>>> import numpy as np
>>> from numpy import linalg as LA
>>> np.set_printoptions(precision=1, suppress=True, linewidth=160)
>>> K = np.load("data.npy")
>>> print(K)
[[2 0 2]
 [0 1 0]
 [0 0 2]]
>>> # triangular: eigenvalues sit on the diagonal
>>> print(K @ K)
[[4 0 8]
 [0 1 0]
 [0 0 4]]
>>> print(np.prod(np.diag(K)), round(float(LA.det(K)), 1))
4 4.0
>>> vals, evecs = LA.eig(K)
>>> print(np.sort(LA.eigvals(K.T)))
[1. 2. 2.]
>>> print(np.sort(LA.eigvals(K @ K)))
[1. 4. 4.]
>>> print(np.sort(LA.eigvals(LA.inv(K))))
[0.5 0.5 1. ]
>>> print(K @ evecs[:, 0] - vals[0] * evecs[:, 0])
[0. 0. 0.]
>>> print(vals)
[2. 1. 2.]
>>> rng = np.random.default_rng(67)
>>> W0 = rng.normal(size=(13, 5)) + 5 * np.array([3, 1, 1, 1, 2])
>>> print(W0)
[[14.4  5.   4.9  4.6 11.4]
 [15.8  5.5  5.7  3.9 10.9]
 [14.4  4.8  6.2  3.7  8.4]
 [13.9  6.8  5.   5.8  9.5]
 [13.2  5.3  5.9  4.8 10.7]
 [14.2  5.7  5.8  4.2  9.5]
 [14.7  3.2  5.2  4.6  9.8]
 [14.7  3.1  4.1  3.9 11. ]
 [14.9  4.1  5.4  4.   9.8]
 [14.5  3.5  3.2  4.5 10. ]
 [15.7  3.9  4.5  5.   9.7]
 [14.3  6.   5.4  6.4 10.9]
 [15.9  5.4  3.3  5.7 10.9]]
>>> cent = W0[[10, 5]].astype(float)
>>> for _ in range(5):
...     labels = LA.norm(W0[:, None] - cent, axis=-1).argmin(axis=1)
...     cent = np.array([W0[labels == j].mean(axis=0) for j in range(2)])
... 
>>> print(labels)
[1 1 1 1 1 1 0 0 0 0 0 1 0]
>>> print(cent)
[[15.1  3.9  4.3  4.6 10.2]
 [14.3  5.6  5.5  4.8 10.2]]
>>> print(np.round(cent[1] - cent[0], 1) + 0)
[-0.8  1.7  1.3  0.1  0. ]
>>> out = np.array([[1, 1], [1, -1]])
>>> J = np.kron(out, np.kron(out, out))[rng.permutation(8)][:3]
>>> print(J)
[[ 1 -1 -1  1 -1  1  1 -1]
 [ 1  1 -1 -1  1  1 -1 -1]
 [ 1  1 -1 -1 -1 -1  1  1]]
>>> x0 = np.array([2, 2, 2, 0, 3, 3, 1, 2])
>>> print(J @ x0)
[-3  5 -1]
>>> print(J * x0)
[[ 2 -2 -2  0 -3  3  1 -2]
 [ 2  2 -2  0  3  3 -1 -2]
 [ 2  2 -2  0 -3 -3  1  2]]
>>> print(J @ (2 * x0))
[-6 10 -2]
>>> print(J @ np.ones(8))
[0. 0. 0.]
>>> print(J @ np.eye(8)[6])
[ 1. -1.  1.]
>>> out = J / np.sqrt((J ** 2).mean(axis=1, keepdims=True))
>>> print(J - J.mean(axis=1, keepdims=True))
[[ 1. -1. -1.  1. -1.  1.  1. -1.]
 [ 1.  1. -1. -1.  1.  1. -1. -1.]
 [ 1.  1. -1. -1. -1. -1.  1.  1.]]
>>> print(LA.norm(out, axis=1))
[2.8 2.8 2.8]
>>> print(LA.matrix_rank(J - J.mean(axis=1, keepdims=True)))
3
>>> LA.rank(J)
Traceback (most recent call last):
  File "<python-input-35>", line 1, in <module>
    LA.rank(J)
    ^^^^^^^
AttributeError: module 'numpy.linalg' has no attribute 'rank'
>>> print(J - J[0])
[[ 0  0  0  0  0  0  0  0]
 [ 0  2  0 -2  2  0 -2  0]
 [ 0  2  0 -2  0 -2  0  2]]
>>> print(J.sum(axis=1))
[0 0 0]
>>> print(np.unravel_index(np.abs(J).argmax(), J.shape))
(np.int64(0), np.int64(0))
>>> print(np.abs(J).max())
1
>>> np.zeros(3, 8)
Traceback (most recent call last):
  File "<python-input-40>", line 1, in <module>
    np.zeros(3, 8)
    ~~~~~~~~^^^^^^
TypeError: Cannot interpret '8' as a data type
>>> print(round(LA.norm(J), 1))
4.9
>>> print(LA.matrix_rank(J))
3
>>> out = J / LA.norm(J, axis=1, keepdims=True)
>>> cov = out @ out.T
>>> print(LA.norm(out, axis=1))
[1. 1. 1.]
>>> print(cov.round(1) + 0)
[[1. 0. 0.]
 [0. 1. 0.]
 [0. 0. 1.]]
>>> arr = np.arange(12).reshape(3, 4) + -1
>>> print(arr)
[[-1  0  1  2]
 [ 3  4  5  6]
 [ 7  8  9 10]]
>>> # looks like rank 2
>>> t3 = np.stack([arr, 3 * arr, arr[::-1]])
>>> print(np.einsum("bij,cij->bc", t3, t3))
[[ 386 1158  130]
 [1158 3474  390]
 [ 130  390  386]]
>>> print(t3.sum(axis=0))
[[ 3  8 13 18]
 [15 20 25 30]
 [27 32 37 42]]
>>> print(LA.norm(t3, axis=(1, 2)))
[19.6 58.9 19.6]
>>> print(t3.shape)
(3, 3, 4)
>>> print(LA.matrix_rank(t3.reshape(3, -1)))
2
>>> r = LA.matrix_rank(arr)
>>> print(r)
2
>>> N = LA.svd(arr)[2][r:].T
>>> print([int(LA.matrix_rank(arr[:, :j + 1])) for j in range(4)])
[1, 2, 2, 2]
>>> print(N.shape)
(4, 2)
>>> print(np.round(arr @ N, 1) + 0)
[[0. 0.]
 [0. 0.]
 [0. 0.]]
>>> print([int(LA.matrix_rank(arr[:i])) for i in range(1, len(arr) + 1)])
[1, 2, 2]
>>> U, sig, Vt = LA.svd(arr)
>>> evecs = Vt[:(sig > 1e-8).sum()]
>>> x0 = arr[1] + 2 * arr[2] + rng.integers(2) * np.eye(4)[3]
>>> print(x0)
[17. 20. 23. 26.]
>>> print(evecs.T @ evecs)
[[ 0.7  0.4  0.1 -0.2]
 [ 0.4  0.3  0.2  0.1]
 [ 0.1  0.2  0.3  0.4]
 [-0.2  0.1  0.4  0.7]]
>>> print(np.diag(evecs.T @ evecs))
[0.7 0.3 0.3 0.7]
>>> print(LA.matrix_rank(np.vstack([arr, x0])))
2
>>> X = np.load("layer6.npy")
>>> print(X)
[[ -8.8  -3.1  -6.6 -10.2]
 [ -9.3  -3.6  -8.2 -11.6]
 [ -0.5  -0.4  -0.6  -1.3]
 [  0.    0.7   0.2   0.2]
 [  8.    2.6   6.9   9.3]
 [ -3.9  -1.8  -2.9  -5.7]
 [ -4.2  -1.7  -3.4  -5. ]
 [ 10.6   3.9   8.4  12. ]
 [ -8.7  -3.6  -7.4  -9.9]
 [  3.4   1.    2.6   4.4]
 [  0.    0.2  -0.1   0.3]
 [  7.    2.6   5.5   7.7]
 [  8.2   2.6   6.    8.8]
 [ -3.4  -1.2  -2.7  -4.1]
 [  9.    2.9   6.8  10.3]
 [  1.1   0.4   1.8   1.1]
 [  6.2   2.4   5.3   7.5]
 [  3.4   1.    2.6   3.5]
 [  0.5   0.2   0.3   0.6]
 [  5.7   2.1   4.9   6.8]
 [ -2.5  -0.6  -1.9  -2.1]
 [  6.5   2.6   5.3   7.4]
 [  3.2   1.3   3.1   4.3]
 [ 10.    3.9   8.2  11.9]
 [  6.7   2.1   5.4   8.3]
 [ -5.9  -2.2  -4.8  -7. ]]
>>> out = np.c_[X[:, :3] @ np.array([[2, -3, 2], [2, 2, 1], [-2, 0, 3]]), np.array([-3, -3, -3, -2, -3, 3, 2, 1, 0, -2, 2, 3, -3, 2, -3, -3, 1, 3, -3, -3, -1, -3, 0, 2, -1, 2])]
>>> print(out)
[[-10.6  20.2 -40.5  -3. ]
 [ -9.4  20.7 -46.8  -3. ]
 [ -0.6   0.7  -3.2  -3. ]
 [  1.    1.4   1.3  -2. ]
 [  7.4 -18.8  39.3  -3. ]
 [ -5.6   8.1 -18.3   3. ]
 [ -5.    9.2 -20.3   2. ]
 [ 12.2 -24.   50.3   1. ]
 [ -9.8  18.9 -43.2   0. ]
 [  3.6  -8.2  15.6  -2. ]
 [  0.6   0.4  -0.1   2. ]
 [  8.2 -15.8  33.1   3. ]
 [  9.6 -19.4  37.   -3. ]
 [ -3.8   7.8 -16.1   2. ]
 [ 10.2 -21.2  41.3  -3. ]
 [ -0.6  -2.5   8.   -3. ]
 [  6.6 -13.8  30.7   1. ]
 [  3.6  -8.2  15.6   3. ]
 [  0.8  -1.1   2.1  -3. ]
 [  5.8 -12.9  28.2  -3. ]
 [ -2.4   6.3 -11.3  -1. ]
 [  7.6 -14.3  31.5  -3. ]
 [  2.8  -7.   17.    0. ]
 [ 11.4 -22.2  48.5   2. ]
 [  6.8 -15.9  31.7  -1. ]
 [ -6.6  13.3 -28.4   2. ]]
>>> print(LA.matrix_rank(out))
4
>>> print(LA.matrix_rank(np.c_[X, out]))
5
>>> print(np.round(LA.lstsq(X, out[:, 0])[0], 1) + 0)
[ 2.  2. -2.  0.]
>>> data = np.array([[6, 1, 4],
...     [0, 4, 1],
...     [0, 4, 1],
...     [8, 0, 5],
...     [0, 5, 0],
...     [0, 6, 0],
...     [8, 0, 5],
...     [0, 5, 0],
...     [2, 3, 2],
...     [0, 5, 0],
...     [4, 2, 3],
...     [8, 0, 5],
...     [2, 3, 2],
...     [2, 3, 2],
...     [0, 6, 0],
...     [0, 5, 0],
...     [2, 3, 2],
...     [8, 0, 5],
...     [2, 3, 2]])
>>> # row 2 repeats row 1
>>> cov = np.cov(data, rowvar=False)
>>> print(data.std(axis=0))
[3.1 2.  1.9]
>>> print(round(float(np.corrcoef(data[:, 1], data[:, 2])[0, 1]), 1))
-1.0
>>> print(np.corrcoef(data.T))
[[ 1. -1.  1.]
 [-1.  1. -1.]
 [ 1. -1.  1.]]
>>> print(np.median(data, axis=0))
[2. 3. 2.]
>>> print(np.polyfit(data[:, 1], data[:, 2], 1))
[-0.9  4.9]
>>> out = np.c_[data[:, :2] @ np.array([[0, 4], [1, 8]]), np.array([8, -1, 6, -9, -6, 0, 1, -4, -8, 7, -8, 0, -4, -1, 9, -6, 1, -1, 5])]
>>> print(out)
[[ 1 32  8]
 [ 4 32 -1]
 [ 4 32  6]
 [ 0 32 -9]
 [ 5 40 -6]
 [ 6 48  0]
 [ 0 32  1]
 [ 5 40 -4]
 [ 3 32 -8]
 [ 5 40  7]
 [ 2 32 -8]
 [ 0 32  0]
 [ 3 32 -4]
 [ 3 32 -1]
 [ 6 48  9]
 [ 5 40 -6]
 [ 3 32  1]
 [ 0 32 -1]
 [ 3 32  5]]
>>> print(LA.matrix_rank(np.c_[data, out]))
4
>>> print(np.round(LA.norm(out - data @ LA.lstsq(data, out)[0], axis=0), 1) + 0)
[ 0.   0.  23.6]
>>> print(np.round(LA.lstsq(data, out[:, 0])[0], 1) + 0)
[0. 1. 0.]
>>> print(np.round(LA.norm(LA.qr(data)[0].T @ out, axis=0) ** 2 / ((out ** 2).sum(axis=0) + 1e-12), 1) + 0)
[1. 1. 0.]
>>> A = np.loadtxt("w.csv", delimiter=",")
>>> print(A.round(1) + 0)
[[-0.2 -0.3  0.3  0.3 -0.8]
 [-0.3 -0.3  0.8  0.   0.5]
 [-0.8 -0.4 -0.5  0.   0.2]
 [-0.6  0.8  0.1  0.1  0. ]
 [ 0.2  0.  -0.1  0.9  0.3]]
>>> # keeps lengths
>>> proj = np.triu(np.array([[2, 5, 2, 3, 4],
...     [2, 1, 2, 5, 0],
...     [5, 4, 0, 2, 3],
...     [1, 3, 5, 4, 2],
...     [2, 4, 2, 3, 1]]), 1) + np.eye(5)
>>> out = proj @ A @ LA.inv(proj)
>>> print(out.round(1) + 0)
[[ -4.   20.1 -29.  -26.1 157.8]
 [ -4.5  25.6 -41.6 -30.3 204.2]
 [ -1.4   8.2 -14.3  -5.3  60. ]
 [ -0.3   2.1  -3.8   0.   13. ]
 [  0.2  -0.7   1.1   2.1  -7.7]]
>>> print(np.round(LA.det(out), 1))
1.0
>>> print(LA.matrix_rank(out))
5
>>> labels = rng.permutation(3)
>>> print(labels)
[0 1 2]
>>> out = K[labels][:, labels]
>>> print(out)
[[2 0 2]
 [0 1 0]
 [0 0 2]]
>>> print(np.allclose(out, K))
True
>>> x0 = np.array([1, 5, 5, -4, -2])
>>> print(A.T @ (A @ x0))
[ 1.  5.  5. -4. -2.]
>>> print(np.abs(LA.eigvals(A)))
[1. 1. 1. 1. 1.]
>>> print(np.round(LA.inv(A), 1) + 0)
[[-0.2 -0.3 -0.8 -0.6  0.2]
 [-0.3 -0.3 -0.4  0.8  0. ]
 [ 0.3  0.8 -0.5  0.1 -0.1]
 [ 0.3  0.   0.   0.1  0.9]
 [-0.8  0.5  0.2  0.   0.3]]
>>> print(round(LA.norm(x0), 1), round(float(LA.norm(A @ x0)), 1))
8.4 8.4
>>> feats = np.load("dump.npy")
>>> print(feats)
[[-0.4 -0.9 -0.3]
 [-0.9  0.5 -0.2]
 [-0.3 -0.2  0.9]]
>>> q, evecs = LA.qr(feats[:, :2])[0], LA.qr(feats[:, 2:])[0]
>>> sig = LA.svd(q.T @ evecs, compute_uv=False)
>>> print(sig.round(1) + 0)
[0.]
>>> print((sig > 0.9).sum())
0
>>> print(np.degrees(np.arccos(sig.clip(0, 1))))
[90.]
>>> print(np.round(LA.norm(q @ q.T - evecs @ evecs.T, 2), 1))
1.0
>>> vals, evecs = LA.eigh(feats)
>>> print((vals > 1e-8).sum(), (vals < -1e-8).sum())
2 1
>>> print(LA.eigvalsh(feats + -2 * np.eye(3)))
[-3. -1. -1.]
>>> print(vals.sum(), np.trace(feats))
1.0 1.0
>>> out = feats / LA.norm(feats, axis=1, keepdims=True)
>>> cov = out @ out.T
>>> print(cov[0].round(1) + 0)
[1. 0. 0.]
>>> print(np.degrees(np.arccos(np.clip(cov[0, 1], -1, 1))))
90.0
>>> print(cov.round(1) + 0)
[[1. 0. 0.]
 [0. 1. 0.]
 [0. 0. 1.]]
>>> print((np.abs(cov) > 0.9).astype(int))
[[1 0 0]
 [0 1 0]
 [0 0 1]]
>>> print(LA.norm(out, axis=1))
[1. 1. 1.]
